$ ipython --no-banner

In [1]: import numpy as np

In [2]: np.set_printoptions(precision=1, suppress=True, linewidth=120)

In [3]: F = np.load("out10.npy")

In [4]: F
Out[4]: 
array([[-1.6, -2.2,  1.5, -1.5],
       [-0.4,  0.2,  0.3, -1. ],
       [ 0.6,  0.8, -0.5,  0.5]])

In [5]: U, s, VT = np.linalg.svd(F)

In [6]: V = VT[:(s > 1e-8).sum()]

In [7]: rng = np.random.default_rng(31)

In [8]: x = F[2] + 4 * F[1] + rng.integers(2) * np.eye(4)[0]

In [9]: x
Out[9]: array([-0.2,  1.6,  0.8, -3.5])

In [10]: V.T @ V
Out[10]: 
array([[ 0.2,  0.2, -0.2,  0.3],
       [ 0.2,  0.8, -0.2, -0.2],
       [-0.2, -0.2,  0.2, -0.2],
       [ 0.3, -0.2, -0.2,  0.7]])

In [11]: np.linalg.matrix_rank(np.vstack([F, x]))
Out[11]: np.int64(3)

In [12]: np.round(np.linalg.norm(x - V.T @ V @ x), 1)
Out[12]: np.float64(0.9)

In [13]: other = np.array([[8, 7, 9], [3, 8, 3]])

In [14]: cent = np.kron(other, F)

In [15]: cent.shape
Out[15]: (6, 12)

In [16]: round(float(np.linalg.norm(cent, 2)), 1), np.round(np.linalg.norm(other, 2) * np.linalg.norm(F, 2), 1)
Out[16]: (59.6, np.float64(59.6))

In [17]: m1 = np.load("dump.npy")

In [18]: m1
Out[18]: 
array([[ 0, -3,  2,  2],
       [ 3,  0,  4,  2],
       [-2, -4,  0, -4],
       [-2, -2,  4,  0]])

In [19]: # skew-symmetric

In [20]: other = m1 / np.sqrt((m1 ** 2).mean(axis=1, keepdims=True))

In [21]: np.linalg.norm(other, axis=1)
Out[21]: array([2., 2., 2., 2.])

In [22]: r0, g = m1[2], m1[3]

In [23]: r0 @ g
Out[23]: np.int64(12)

In [24]: p = (r0 @ g) / (r0 @ r0) * r0

In [25]: np.outer(r0, g)
Out[25]: 
array([[  4,   4,  -8,   0],
       [  8,   8, -16,   0],
       [  0,   0,   0,   0],
       [  8,   8, -16,   0]])

In [26]: round((g - p) @ r0, 1)
Out[26]: np.float64(0.0)

In [27]: m1 - m1[0]
Out[27]: 
array([[ 0,  0,  0,  0],
       [ 3,  3,  2,  0],
       [-2, -1, -2, -6],
       [-2,  1,  2, -2]])

In [28]: np.linalg.matrix_rank(m1)
Out[28]: np.int64(4)

In [29]: round(float(np.linalg.norm(m1)), 1)
Out[29]: 10.3

In [30]: np.count_nonzero(m1)
Out[30]: np.int64(12)

In [31]: m1.shape
Out[31]: (4, 4)

In [32]: np.unravel_index(np.abs(m1).argmax(), m1.shape)
Out[32]: (np.int64(1), np.int64(2))

In [33]: def softmax(z):
    ...:     e = np.exp(z - z.max(axis=-1, keepdims=True))
    ...:     return e / e.sum(axis=-1, keepdims=True)
    ...: 

In [34]: softmax(m1).sum(axis=1)
Out[34]: array([1., 1., 1., 1.])

In [35]: scores = m1 @ m1.T / np.sqrt(4)

In [36]: softmax(scores).round(6).argmax(axis=1)
Out[36]: array([0, 1, 2, 3])

In [37]: np.round(softmax(scores)[1] @ m1, 1) + 0
Out[37]: array([3., 0., 4., 2.])

In [38]: np.round(softmax(scores + np.triu(np.full(scores.shape, -np.inf), 1)), 1) + 0
Out[38]: 
array([[1., 0., 0., 0.],
       [0., 1., 0., 0.],
       [0., 0., 1., 0.],
       [0., 0., 0., 1.]])

In [39]: W0 = np.loadtxt("a.csv", delimiter=",")

In [40]: W0
Out[40]: 
array([[ 4. , -1.7, -1. ],
       [-1.7,  2. , -1.7],
       [-1. , -1.7,  4. ]])

In [41]: # rank 2

In [42]: U, s, VT = np.linalg.svd(W0, full_matrices=False)

In [43]: np.allclose(U * s @ VT, W0)
Out[43]: True

In [44]: np.round(VT @ VT.T, 1) + 0
Out[44]: 
array([[1., 0., 0.],
       [0., 1., 0.],
       [0., 0., 1.]])

In [45]: U.shape, s.shape, VT.shape
Out[45]: ((3, 3), (3,), (3, 3))

In [46]: np.cumsum(s ** 2) / np.sum(s ** 2)
Out[46]: array([0.5, 1. , 1. ])

In [47]: s.round(1) + 0
Out[47]: array([5., 5., 0.])

In [48]: np.round(s / s[0], 1) + 0
Out[48]: array([1., 1., 0.])

In [49]: np.round(U.T @ U, 1) + 0
Out[49]: 
array([[1., 0., 0.],
       [0., 1., 0.],
       [0., 0., 1.]])

In [50]: (s > 1e-8).sum()
Out[50]: np.int64(2)

In [51]: r0 = np.array([0, -2])

In [52]: np.cross(W0[0, :3], W0[2, :3])
Out[52]: array([ -8.6, -15.1,  -8.6])

In [53]: np.polyval(r0, W0[0])
Out[53]: array([-2., -2., -2.])

In [54]: np.correlate(W0[0], W0[2], "full")
Out[54]: array([ 16.1, -13.9,  -4.9,   3.4,   1. ])

In [55]: np.convolve(W0[0], r0)
Out[55]: array([ 0. , -8. ,  3.5,  2. ])

In [56]: np.round(np.einsum("ij,ji->", W0, W0), 1)
Out[56]: np.float64(50.0)

In [57]: round(np.einsum("ii->", W0), 1)
Out[57]: np.float64(10.0)

In [58]: round(float(np.linalg.eigvals(W0).sum().real), 1)
Out[58]: 10.0

In [59]: round(np.linalg.det(W0[::-1]), 1)
Out[59]: np.float64(-0.0)

In [60]: evals, V = np.linalg.eigh(W0)

In [61]: x = np.array([5, 2, 0])

In [62]: np.linalg.eigvalsh(W0[1:, 1:])
Out[62]: array([1., 5.])

In [63]: round(float(np.abs(W0).sum(axis=1).max()), 1), np.round(np.abs(evals).max(), 1)
Out[63]: (6.7, np.float64(5.0))

In [64]: th = np.radians(36)

In [65]: r_ = np.eye(3)

In [66]: r_[1, 1] = r_[2, 2] = np.cos(th)

In [67]: r_[1, 2], r_[2, 1] = -np.sin(th), np.sin(th)

In [68]: r_
Out[68]: 
array([[ 1. ,  0. ,  0. ],
       [ 0. ,  0.8, -0.6],
       [ 0. ,  0.6,  0.8]])

In [69]: other = W0 @ r_.T

In [70]: round(np.linalg.det(r_), 1), round(float(np.trace(r_)), 1)
Out[70]: (np.float64(1.0), 2.6)

In [71]: Q, _ = np.linalg.qr(np.array([[-1.3, 0.1, 1.2], [-0.4, -1.6, 0.8], [1.0, -0.3, 0.7]]))

In [72]: V, _ = np.linalg.qr(np.array([[0.0, 0.2, -1.9, 1.3],
    ...:     [0.9, 1.3, 0.5, 1.3],
    ...:     [-0.6, 0.9, -1.2, -1.2],
    ...:     [0.6, 0.7, -0.8, 0.9]]))

In [73]: s = 10 * 0.9 ** np.arange(3)

In [74]: X = Q[:, :3] * s @ V[:3]

In [75]: X
Out[75]: 
array([[ 1.7, -3.9,  7.2,  4.1],
       [ 5.9,  5. , -0.8,  4.7],
       [ 4.5, -5.3, -5.3, -1.3]])

In [76]: other = X / np.linalg.norm(X, axis=1, keepdims=True)

In [77]: C2 = other @ other.T

In [78]: np.argwhere(np.triu(np.abs(C2) > 0.95, 1))
Out[78]: array([], shape=(0, 2), dtype=int64)

In [79]: C2.round(1) + 0
Out[79]: 
array([[ 1. ,  0.1, -0.2],
       [ 0.1,  1. ,  0. ],
       [-0.2,  0. ,  1. ]])

In [80]: round(float(np.degrees(np.arccos(np.clip(C2[1, 0], -1, 1)))), 1)
Out[80]: 86.9

In [81]: np.linalg.norm(other, axis=1)
Out[81]: array([1., 1., 1.])

In [82]: (C2 - 2 * np.eye(3)).round(6).argmax(axis=1)
Out[82]: array([1, 0, 1])

In [83]: C2[1].round(1) + 0
Out[83]: array([0.1, 1. , 0. ])
